$ python -q
>>> import numpy as np
>>> np.set_printoptions(suppress=True, linewidth=100)
>>> def rnd(a):
...     return np.round(a, 2) + 0
... 
>>> M = np.array([[0.2, -1.9, -0.4],
...     [-1.0, 0.2, -0.4],
...     [0.5, -1.4, 0.4],
...     [-0.6, 0.0, -2.0],
...     [-0.8, 0.0, -0.8],
...     [1.1, -1.1, -0.6],
...     [-1.4, 0.1, 0.3],
...     [-0.4, -0.9, 0.0],
...     [0.4, 0.1, 0.1],
...     [-1.2, 1.1, 0.0],
...     [-3.2, 0.3, -1.9],
...     [-0.4, -1.6, 1.0],
...     [2.4, 0.0, 0.1],
...     [-0.2, 3.2, -0.7],
...     [-1.7, 0.6, -1.9],
...     [1.0, -0.6, 0.3],
...     [1.3, 0.5, -0.3],
...     [-0.8, 0.5, -1.5],
...     [-0.4, -0.8, 0.3],
...     [0.6, 0.8, -1.4],
...     [-0.1, 0.6, 0.4],
...     [1.2, 2.1, 0.6],
...     [2.3, -1.2, 1.2],
...     [2.0, -2.6, -0.5],
...     [-1.0, 1.8, 1.8]])
>>> rng = np.random.default_rng(5309)
>>> M[:, 0] = 3 * M[:, 1] + 0.05 * rng.normal(size=25)
>>> print(rnd(M))
[[-5.68 -1.9  -0.4 ]
 [ 0.59  0.2  -0.4 ]
 [-4.2  -1.4   0.4 ]
 [-0.08  0.   -2.  ]
 [-0.01  0.   -0.8 ]
 [-3.31 -1.1  -0.6 ]
 [ 0.35  0.1   0.3 ]
 [-2.73 -0.9   0.  ]
 [ 0.26  0.1   0.1 ]
 [ 3.26  1.1   0.  ]
 [ 0.79  0.3  -1.9 ]
 [-4.79 -1.6   1.  ]
 [-0.08  0.    0.1 ]
 [ 9.65  3.2  -0.7 ]
 [ 1.78  0.6  -1.9 ]
 [-1.79 -0.6   0.3 ]
 [ 1.56  0.5  -0.3 ]
 [ 1.5   0.5  -1.5 ]
 [-2.45 -0.8   0.3 ]
 [ 2.5   0.8  -1.4 ]
 [ 1.8   0.6   0.4 ]
 [ 6.29  2.1   0.6 ]
 [-3.63 -1.2   1.2 ]
 [-7.86 -2.6  -0.5 ]
 [ 5.37  1.8   1.8 ]]
>>> lab = M[:, 0] > np.median(M[:, 0])
>>> u = M[lab].mean(axis=0) - M[~lab].mean(axis=0)
>>> print((((M - M.mean(axis=0)) @ u > 0) == lab).mean())
0.88
>>> Q, _ = np.linalg.qr(np.array([[-1.5, 0.3, -0.1], [0.3, 0.1, 0.8], [-1.4, -0.5, 0.2]]))
>>> X = 5 * Q
>>> print(rnd(X))
[[-3.62 -3.45  0.04]
 [ 0.72 -0.7   4.9 ]
 [-3.38  3.55  1.  ]]
>>> B = X / np.linalg.norm(X, axis=1, keepdims=True)
>>> C2 = B @ B.T
>>> print((np.abs(C2) > 0.9).astype(int))
[[1 0 0]
 [0 1 0]
 [0 0 1]]
>>> print(rnd(C2))
[[1. 0. 0.]
 [0. 1. 0.]
 [0. 0. 1.]]
>>> print(np.degrees(np.arccos(np.clip(C2[0, 2], -1, 1))))
90.0
>>> print((C2 - 2 * np.eye(3)).round(6).argmax(axis=1))
[1 0 0]
>>> left, s, Vh = np.linalg.svd(X, full_matrices=False)
>>> print(left.shape, s.shape, Vh.shape)
(3, 3) (3,) (3, 3)
>>> print(rnd(s / s[0]))
[1. 1. 1.]
>>> print((s > 1e-8).sum())
3
>>> print(rnd(Vh @ Vh.T))
[[1. 0. 0.]
 [0. 1. 0.]
 [0. 0. 1.]]
>>> print(rnd(s))
[5. 5. 5.]
>>> print(rnd(left.T @ X @ Vh.T))
[[5. 0. 0.]
 [0. 5. 0.]
 [0. 0. 5.]]
>>> E = np.load("out19.npy")
>>> print(E)
[[ 3 -2  0  0  0  0]
 [-2 -1  0  0  0  0]
 [-1 -3  0  0  0  0]
 [ 0  0  3 -2  0  0]
 [ 0  0 -2 -1  0  0]
 [ 0  0 -1 -3  0  0]
 [ 0  0  0  0  3 -2]
 [ 0  0  0  0 -2 -1]
 [ 0  0  0  0 -1 -3]]
>>> print(E[8] @ E[3])
0
>>> print(rnd(np.linalg.norm(E, axis=0)))
[3.74 3.74 3.74 3.74 3.74 3.74]
>>> print(rnd(np.linalg.norm(E[8], 1)), rnd(np.linalg.norm(E[8], np.inf)))
4.0 3.0
>>> print(rnd(np.linalg.norm(E, 1)), rnd(np.linalg.norm(E, np.inf)))
6.0 5.0
>>> print(np.linalg.norm(E, axis=1).argmax())
0
>>> hat = E @ np.linalg.solve(E.T @ E, E.T)
>>> print(hat @ E[:, 2])
[ 0.  0.  0.  3. -2. -1.  0.  0.  0.]
>>> print(np.allclose(hat @ hat, hat))
True
>>> print(np.linalg.matrix_rank(np.eye(9) - hat))
3
